>>> import numpy as np
>>> np.set_printoptions(precision=1, suppress=True, linewidth=100, floatmode="fixed")
>>> def rnd(a):
...     return np.round(a, 1) + 0
... 
>>> other = np.array([[0, 3, 3, 3, 2, 1, 0, 3, 0, 3, 0, 0, 0, 0],
...     [1, 3, 0, 3, 0, 2, 0, 0, 1, 2, 0, 2, 0, 2],
...     [1, 0, 3, 3, 1, 2, 0, 0, 3, 3, 0, 1, 0, 0],
...     [1, 3, 0, 2, 0, 2, 2, 3, 0, 1, 3, 0, 1, 2]])
>>> data = other.T @ other
>>> print(data)
[[ 3  6  3  8  1  6  2  3  4  6  3  3  1  4]
 [ 6 27  9 24  6 15  6 18  3 18  9  6  3 12]
 [ 3  9 18 18  9  9  0  9  9 18  0  3  0  0]
 [ 8 24 18 31  9 19  4 15 12 26  6  9  2 10]
 [ 1  6  9  9  5  4  0  6  3  9  0  1  0  0]
 [ 6 15  9 19  4 13  4  9  8 15  6  6  2  8]
 [ 2  6  0  4  0  4  4  6  0  2  6  0  2  4]
 [ 3 18  9 15  6  9  6 18  0 12  9  0  3  6]
 [ 4  3  9 12  3  8  0  0 10 11  0  5  0  2]
 [ 6 18 18 26  9 15  2 12 11 23  3  7  1  6]
 [ 3  9  0  6  0  6  6  9  0  3  9  0  3  6]
 [ 3  6  3  9  1  6  0  0  5  7  0  5  0  4]
 [ 1  3  0  2  0  2  2  3  0  1  3  0  1  2]
 [ 4 12  0 10  0  8  4  6  2  6  6  4  2  8]]
>>> # null space of dimension 10
>>> left, sigma, Vh = np.linalg.svd(data)
>>> print(rnd(sigma))
[120.2  30.8  16.4   7.7   0.0   0.0   0.0   0.0   0.0   0.0   0.0   0.0   0.0   0.0]
>>> print(np.argmax(sigma[:-1] / (sigma[1:] + 1e-6)) + 1)
4
>>> other = left[:, :4] @ np.diag(sigma[:4]) @ Vh[:4]
>>> print(rnd(np.linalg.norm(data - other) / np.linalg.norm(data)))
0.0
>>> print(np.linalg.matrix_rank(data, rtol=0.05))
4
>>> print(np.linalg.matrix_rank(other))
4
>>> print(rnd(np.linalg.norm(data - other, 2)), rnd(sigma[4]))
0.0 0.0
>>> print(np.argsort(-np.linalg.norm(data, axis=0).round(6), kind="stable")[:3])
[3 1 9]
>>> print(np.linalg.cond(data) > 100)
True
>>> print(np.linalg.matrix_rank(data, rtol=0.1))
3
>>> W0 = np.loadtxt("sample10.csv", delimiter=",")
>>> print(W0)
[[ -6.0  -8.0  11.0  16.0  -3.0 -11.0  12.0   3.0 -10.0  13.0  18.0 -10.0  -2.0  -8.0]
 [ -4.0 -15.0 -15.0 -20.0  13.0  -1.0  -3.0  -1.0 -17.0  16.0  -7.0  13.0 -13.0  10.0]
 [ 13.0  20.0   6.0   1.0  -6.0   7.0  -6.0  -3.0  22.0 -22.0 -11.0   0.0   6.0   3.0]
 [ -9.0 -25.0   1.0  11.0   9.0 -22.0  21.0  12.0 -17.0  26.0  30.0   7.0 -13.0 -13.0]
 [ -6.0  -1.0  17.0   2.0  -7.0   1.0  -3.0 -17.0 -30.0  22.0  -9.0 -29.0  -7.0  18.0]
 [-14.0 -20.0  -6.0  -6.0   6.0  -4.0   2.0  -2.0 -29.0  26.0   4.0  -4.0  -8.0   4.0]
 [  5.0   6.0 -15.0  -5.0   3.0   6.0  -4.0  10.0  26.0 -23.0  -1.0  20.0  10.0 -11.0]
 [ -5.0  -6.0  15.0   5.0  -3.0  -6.0   4.0 -10.0 -26.0  23.0   1.0 -20.0 -10.0  11.0]
 [-15.0 -13.0 -18.0 -13.0   4.0   9.0  -9.0  -1.0 -16.0   9.0  -6.0   1.0   5.0   1.0]]
>>> print(np.linalg.matrix_rank(W0, rtol=0.1))
4
>>> print(np.argsort(-np.linalg.norm(W0, axis=0).round(6), kind="stable")[:3])
[ 8  9 11]
>>> print(rnd(np.linalg.norm(W0, 2) / np.linalg.norm(W0)))
0.8
